% ipython --no-banner

In [1]: import numpy as np

In [2]: np.set_printoptions(suppress=True, linewidth=100)

In [3]: A2 = np.array([[1, -1], [-3, 2], [0, 1], [3, 1]])

In [4]: C = np.array([[0, 1, 0], [2, 2, 0]])

In [5]: M = A2 @ C

In [6]: M
Out[6]: 
array([[-2, -1,  0],
       [ 4,  1,  0],
       [ 2,  2,  0],
       [ 2,  5,  0]])

In [7]: A2 = M / np.linalg.norm(M, axis=1, keepdims=True)

In [8]: cov = A2 @ A2.T

In [9]: round(float(np.degrees(np.arccos(np.clip(cov[0, 3], -1, 1)))), 2)
Out[9]: 138.37

In [10]: np.round(np.linalg.norm(A2, axis=1), 2)
Out[10]: array([1., 1., 1., 1.])

In [11]: cov[0].round(2)
Out[11]: array([ 1.  , -0.98, -0.95, -0.75])

In [12]: feats = np.array([[3, 3, 2, 3], [2, 1, 3, 0]])

In [13]: feats[1] = feats[0]

In [14]: feats
Out[14]: 
array([[3, 3, 2, 3],
       [3, 3, 2, 3]])

In [15]: A2 = np.array([[-3, -9], [9, 0]])

In [16]: C = np.kron(A2, feats)

In [17]: np.linalg.matrix_rank(C)
Out[17]: np.int64(2)

In [18]: C = 10 * np.array([[-1.3, 0.6, -0.3, -0.8], [-1.2, 1.3, 0.5, 1.2]])

In [19]: rng = np.random.default_rng(8632)

In [20]: labels = rng.integers(0, 2, 20)

In [21]: E = C[labels] + rng.normal(size=(20, 4))

In [22]: E.round(2)
Out[22]: 
array([[-12.13,   5.05,  -4.31,  -7.29],
       [-12.81,   5.39,  -2.12,  -6.95],
       [-13.52,  12.78,   5.11,  10.73],
       [-12.45,  14.23,   3.99,  11.51],
       [-12.89,  12.95,   6.49,  13.96],
       [-12.82,  13.39,   6.12,  12.7 ],
       [-13.48,   7.2 ,  -2.89,  -8.44],
       [-11.28,  11.84,   5.74,  12.34],
       [-12.99,   5.2 ,  -4.64,  -6.56],
       [-10.02,  12.32,   5.05,  10.88],
       [-13.84,  12.6 ,   4.49,  12.13],
       [-12.96,   5.78,  -1.9 ,  -7.8 ],
       [-10.69,  11.56,   6.79,  13.51],
       [-13.44,  14.26,   5.62,   9.95],
       [-12.93,  12.45,   5.94,  11.68],
       [-11.67,  14.79,   5.45,  12.3 ],
       [-12.03,   5.88,  -3.71,  -7.35],
       [-11.99,   5.  ,  -3.08,  -7.  ],
       [-12.66,   7.67,  -2.95,  -7.01],
       [-14.11,   7.22,  -3.05,  -7.48]])

In [23]: Ac = E - E.mean(axis=0)

In [24]: left, sv, Vt = np.linalg.svd(Ac, full_matrices=False)

In [25]: np.abs(left[:, 0]).argmax()
Out[25]: np.int64(0)

In [26]: sv.round(2)
Out[26]: array([49.75,  5.5 ,  3.49,  3.31])

In [27]: round((sv ** 2).sum() ** 2 / (sv ** 4).sum(), 2)
Out[27]: np.float64(1.04)

In [28]: np.linalg.matrix_rank(Ac)
Out[28]: np.int64(4)

In [29]: vec = np.array([2, 2, -1, 2])

In [30]: vec @ E
---------------------------------------------------------------------------
ValueError                                Traceback (most recent call last)
Cell In[30], line 1
----> 1 vec @ E

ValueError: matmul: Input operand 1 has a mismatch in its core dimension 0, with gufunc signature (n?,k),(k,m?)->(n?,m?) (size 20 is different from 4)

In [31]: np.sign((E @ vec).round(6))
Out[31]: 
array([-1., -1.,  1.,  1.,  1.,  1., -1.,  1., -1.,  1.,  1., -1.,  1.,  1.,  1.,  1., -1., -1.,
       -1., -1.])

In [32]: np.linalg.norm(E @ vec) <= np.linalg.norm(E, 2) * np.linalg.norm(vec) + 1e-9
Out[32]: np.True_

In [33]: Ac = (E - E.mean(axis=0)) / E.std(axis=0)

In [34]: np.argwhere(np.abs(Ac) > 2)
Out[34]: array([[9, 0]])

In [35]: c = np.linalg.lstsq(np.delete(Ac, 3, axis=1), Ac[:, 3])[0]

In [36]: np.round(1 - np.var(Ac[:, 3] - np.delete(Ac, 3, axis=1) @ c), 2)
Out[36]: np.float64(0.97)

In [37]: A2 = np.c_[E[:, :1] @ np.array([[5]]), np.array([0, 2, 2, 1, 0, 2, 3, 0, 3, 2, 0, 1, 1, 3, 0, 2, 1, 1, 0, 3])]

In [38]: A2.round(2)
Out[38]: 
array([[-60.67,   0.  ],
       [-64.04,   2.  ],
       [-67.61,   2.  ],
       [-62.25,   1.  ],
       [-64.47,   0.  ],
       [-64.08,   2.  ],
       [-67.42,   3.  ],
       [-56.42,   0.  ],
       [-64.95,   3.  ],
       [-50.11,   2.  ],
       [-69.2 ,   0.  ],
       [-64.81,   1.  ],
       [-53.43,   1.  ],
       [-67.22,   3.  ],
       [-64.64,   0.  ],
       [-58.33,   2.  ],
       [-60.15,   1.  ],
       [-59.93,   1.  ],
       [-63.3 ,   0.  ],
       [-70.56,   3.  ]])

In [39]: np.round(np.linalg.norm(np.linalg.qr(E)[0].T @ A2, axis=0) ** 2 / ((A2 ** 2).sum(axis=0) + 1e-12), 2)
Out[39]: array([1.  , 0.68])

In [40]: np.linalg.matrix_rank(np.c_[E, A2])
Out[40]: np.int64(5)

In [41]: np.round(np.linalg.norm(A2 - E @ np.linalg.lstsq(E, A2)[0], axis=0), 2) + 0
Out[41]: array([0.  , 4.43])

In [42]: np.linalg.matrix_rank(A2)
Out[42]: np.int64(2)
